% ipython --no-banner

In [1]: import numpy as np

In [2]: np.set_printoptions(suppress=True, linewidth=200)

In [3]: m1 = np.load("case14.npy")

In [4]: print(m1)
[[0 3 1 3 0]
 [5 4 0 5 3]
 [1 0 4 5 0]
 [5 5 0 0 3]
 [0 4 4 2 0]
 [0 0 5 4 2]
 [1 0 4 5 0]
 [2 3 2 0 2]]

In [5]: proj = m1 @ np.linalg.solve(m1.T @ m1, m1.T)

In [6]: print(np.allclose(proj @ proj, proj))
True

In [7]: print(np.round(proj @ m1[:, 2], 2) + 0)
[1. 0. 4. 0. 4. 5. 4. 2.]

In [8]: print(np.round(np.diag(proj), 2))
[0.64 0.78 0.48 0.65 0.7  0.92 0.48 0.36]

In [9]: w1 = np.array([[-1, 1], [-5, 3], [-7, -5], [3, -7], [-5, 5]])

In [10]: b = np.array([1, 2])

In [11]: hid = np.maximum(m1 @ w1 + b, 0)

In [12]: print((hid > 0).astype(int))
[[0 0]
 [0 0]
 [0 0]
 [0 1]
 [0 0]
 [0 0]
 [0 0]
 [0 1]]

In [13]: print(hid)
[[ 0  0]
 [ 0  0]
 [ 0  0]
 [ 0 37]
 [ 0  0]
 [ 0  0]
 [ 0  0]
 [ 0 13]]

In [14]: print((hid > 0).mean(axis=0))
[0.   0.25]

In [15]: basis = np.array([[-7, 8, -1], [-5, 8, -5]])

In [16]: print(hid @ basis)
[[   0    0    0]
 [   0    0    0]
 [   0    0    0]
 [-185  296 -185]
 [   0    0    0]
 [   0    0    0]
 [   0    0    0]
 [ -65  104  -65]]

In [17]: print((hid @ basis).round(6).argmax(axis=1))
[0 0 0 1 0 0 0 1]

In [18]: rng = np.random.default_rng(7605)

In [19]: idx = rng.permutation(5)

In [20]: A2 = m1[:, idx] * rng.choice([-1, 1], 5)

In [21]: print(A2)
[[ 3  1  0  0 -3]
 [ 4  0 -5  3 -5]
 [ 0  4 -1  0 -5]
 [ 5  0 -5  3  0]
 [ 4  4  0  0 -2]
 [ 0  5  0  2 -4]
 [ 0  4 -1  0 -5]
 [ 3  2 -2  2  0]]

In [22]: Uu, _, VT = np.linalg.svd(m1.T @ A2)

In [23]: print(np.round(np.linalg.lstsq(m1, A2)[0], 2) + 0)
[[ 0.  0. -1.  0.  0.]
 [ 1.  0.  0.  0.  0.]
 [ 0.  1.  0.  0.  0.]
 [ 0.  0.  0.  0. -1.]
 [ 0.  0.  0.  1.  0.]]

In [24]: x0 = np.array([2, 1, 0, 2, 2])

In [25]: target = m1 @ x0

In [26]: b, lr = np.zeros(5), 1 / np.linalg.norm(m1, 2) ** 2

In [27]: for i in range(30):
    ...:     b -= lr * m1.T @ (m1 @ b - target)
    ...:     if i % 10 == 0: print(i, round(np.linalg.norm(m1 @ b - target), 2))
    ...: 
0 9.49
10 2.4
20 1.19

In [28]: print(round(np.linalg.cond(m1), 2))
9.15

In [29]: print(np.round(np.linalg.svd(m1, compute_uv=False), 2))
[14.63  9.4   4.76  3.37  1.6 ]

In [30]: print(np.linalg.matrix_rank(m1))
5

In [31]: print(np.diff(m1, axis=0))
[[ 5  1 -1  2  3]
 [-4 -4  4  0 -3]
 [ 4  5 -4 -5  3]
 [-5 -1  4  2 -3]
 [ 0 -4  1  2  2]
 [ 1  0 -1  1 -2]
 [ 1  3 -2 -5  2]]

In [32]: print(np.round(np.linalg.norm(m1), 2))
18.41

In [33]: print(np.abs(m1).max())
5

In [34]: print(m1 - m1[0])
[[ 0  0  0  0  0]
 [ 5  1 -1  2  3]
 [ 1 -3  3  2  0]
 [ 5  2 -1 -3  3]
 [ 0  1  3 -1  0]
 [ 0 -3  4  1  2]
 [ 1 -3  3  2  0]
 [ 2  0  1 -3  2]]

In [35]: print(np.unravel_index(np.abs(m1).argmax(), m1.shape))
(np.int64(1), np.int64(0))

In [36]: M = np.triu(rng.random((8, 8)) < 0.3, 1).astype(int)

In [37]: M = M + M.T

In [38]: print(M)
[[0 0 0 0 0 0 0 0]
 [0 0 1 0 0 1 0 0]
 [0 1 0 0 0 0 0 1]
 [0 0 0 0 1 0 0 0]
 [0 0 0 1 0 0 0 0]
 [0 1 0 0 0 0 0 0]
 [0 0 0 0 0 0 0 0]
 [0 0 1 0 0 0 0 0]]

In [39]: Uu, s, VT = np.linalg.svd(M)

In [40]: print(s.round(2))
[1.62 1.62 1.   1.   0.62 0.62 0.   0.  ]

In [41]: print(np.argmax(s[:-1] / (s[1:] + 1e-6)) + 1)
6

In [42]: A2 = Uu[:, :6] @ np.diag(s[:6]) @ VT[:6]

In [43]: print(round(float(np.abs(M - A2).max()), 2))
0.0

In [44]: print(round(float(np.linalg.norm(M - A2) / np.linalg.norm(M)), 2))
0.0

In [45]: print(np.linalg.matrix_rank(M, rtol=0.05))
6

In [46]: print(np.linalg.matrix_rank(A2))
6

In [47]: print(A2.round(2) + 0)
[[0. 0. 0. 0. 0. 0. 0. 0.]
 [0. 0. 1. 0. 0. 1. 0. 0.]
 [0. 1. 0. 0. 0. 0. 0. 1.]
 [0. 0. 0. 0. 1. 0. 0. 0.]
 [0. 0. 0. 1. 0. 0. 0. 0.]
 [0. 1. 0. 0. 0. 0. 0. 0.]
 [0. 0. 0. 0. 0. 0. 0. 0.]
 [0. 0. 1. 0. 0. 0. 0. 0.]]
